>>> import numpy as np
>>> np.set_printoptions(suppress=True, linewidth=200)
>>> feats = np.load("mat.npy")
>>> feats
array([[-8., -1.,  1., -1.,  2.,  2.,  2.,  3., -2., -2.,  3.,  3., -2.],
       [ 0.,  2.,  2.,  0.,  2.,  1.,  2.,  3.,  0.,  1.,  2.,  1.,  2.],
       [ 0.,  1.,  3.,  3.,  3.,  1.,  3.,  3.,  3.,  3.,  0.,  3.,  1.],
       [ 0.,  3.,  3.,  1.,  0.,  1.,  3.,  2.,  0.,  2.,  0.,  2.,  3.],
       [ 0.,  1.,  2.,  1.,  2.,  0.,  1.,  0.,  0.,  1.,  1.,  1.,  3.],
       [ 0.,  2.,  2.,  2.,  1.,  1.,  0.,  3.,  2.,  3.,  0.,  1.,  2.],
       [ 0.,  1.,  2.,  3.,  2.,  3.,  1.,  2.,  1.,  0.,  0.,  0.,  1.],
       [ 0.,  0.,  3.,  1.,  0.,  1.,  1.,  1.,  2.,  1.,  0.,  2.,  2.],
       [ 0.,  2.,  3.,  1.,  3.,  2.,  0.,  1.,  2.,  0.,  0.,  3.,  0.],
       [ 0.,  3.,  0.,  3.,  2.,  0.,  3.,  1.,  2.,  0.,  2.,  3.,  3.],
       [ 0.,  1.,  0.,  1.,  2.,  1.,  1.,  1.,  0.,  3.,  2.,  2.,  3.],
       [ 0.,  1.,  0.,  3.,  1.,  2.,  2.,  3.,  3.,  3.,  0.,  0.,  0.],
       [ 0.,  3.,  3.,  3.,  1.,  0.,  1.,  0.,  0.,  2.,  1.,  0.,  1.]])
>>> np.linalg.matrix_rank(feats)
np.int64(13)
>>> np.count_nonzero(feats)
np.int64(123)
>>> np.abs(feats).max()
np.float64(8.0)
>>> np.linalg.rank(feats)
Traceback (most recent call last):
  File "<python-input-7>", line 1, in <module>
    np.linalg.rank(feats)
    ^^^^^^^^^^^^^^
AttributeError: module 'numpy.linalg' has no attribute 'rank'
>>> feats[:, 13]
Traceback (most recent call last):
  File "<python-input-8>", line 1, in <module>
    feats[:, 13]
    ~~~~~^^^^^^^
IndexError: index 13 is out of bounds for axis 1 with size 13
>>> feats.sum(axis=1)
array([ 0., 18., 27., 20., 13., 19., 16., 14., 17., 22., 17., 18., 15.])
>>> A = np.loadtxt("arr.csv", delimiter=",")
>>> A
array([[ 5.,  5.,  5.,  5.],
       [ 5., 10., 10., 10.],
       [ 5., 10., 15., 15.],
       [ 5., 10., 15., 20.]])
>>> vals, vecs = np.linalg.eig(A)
>>> vals.round(2)
array([41.45,  5.  ,  2.13,  1.42])
>>> np.round(A @ vecs[:, 0] - vals[0] * vecs[:, 0], 2) + 0
array([0., 0., 0., 0.])
>>> print(np.round(np.sort(np.linalg.eigvals(np.linalg.inv(A))), 2))
[0.02 0.2  0.47 0.71]
>>> W = np.array([[4, 4, 3, 2], [-1, -5, 4, 1], [5, 2, -2, -1], [4, 0, 5, -4]])
>>> c = np.array([-1, 2, -1, -2])
>>> hid = np.maximum(A @ W + c, 0)
>>> print(hid)
[[ 59.   7.  49.   0.]
 [ 99.   0.  84.   0.]
 [144.   2.  99.   0.]
 [164.   2. 124.   0.]]
>>> C = np.array([[0, 1, 0], [-1, 0, -3], [-1, -3, -2], [-3, -2, -3]])
>>> print((hid @ C).round(6).argmax(axis=1))
[0 0 0 0]
>>> low = np.linalg.cholesky(A)
>>> np.linalg.eigvalsh(A).min() > 0
np.True_
>>> round(np.prod(np.diag(low)) ** 2, 2), np.round(np.linalg.det(A), 2)
(np.float64(625.0), np.float64(625.0))
>>> np.round(np.diag(low) ** 2, 2)
array([5., 5., 5., 5.])
>>> J = np.load("case4.npy")
>>> J.round(2)
array([[0.18, 0.12, 0.07, 0.16, 0.16, 0.09, 0.12, 0.11],
       [0.  , 0.32, 0.19, 0.03, 0.26, 0.03, 0.03, 0.13],
       [0.15, 0.19, 0.1 , 0.1 , 0.19, 0.06, 0.02, 0.19],
       [0.05, 0.12, 0.07, 0.2 , 0.17, 0.22, 0.07, 0.1 ],
       [0.15, 0.18, 0.18, 0.12, 0.18, 0.1 , 0.08, 0.02],
       [0.03, 0.17, 0.11, 0.  , 0.11, 0.17, 0.2 , 0.2 ],
       [0.3 , 0.22, 0.04, 0.04, 0.  , 0.22, 0.04, 0.15],
       [0.18, 0.16, 0.04, 0.18, 0.02, 0.12, 0.18, 0.12]])
>>> x = np.array([9, 8, -8, -7, -7, 2, 6, -4])
>>> y = J @ x
>>> y.round(2)
array([ 0.28, -1.26, -0.56, -1.24, -0.2 ,  0.66,  3.96,  2.02])
>>> print(np.round(np.linalg.solve(J, y), 2))
[ 9.  8. -8. -7. -7.  2.  6. -4.]
>>> print(np.round(np.linalg.solve(J.T, J[6]), 2) + 0)
[0. 0. 0. 0. 0. 0. 1. 0.]
>>> np.round(np.linalg.solve(J, J[:, 5]), 2) + 0
array([0., 0., 0., 0., 0., 1., 0., 0.])
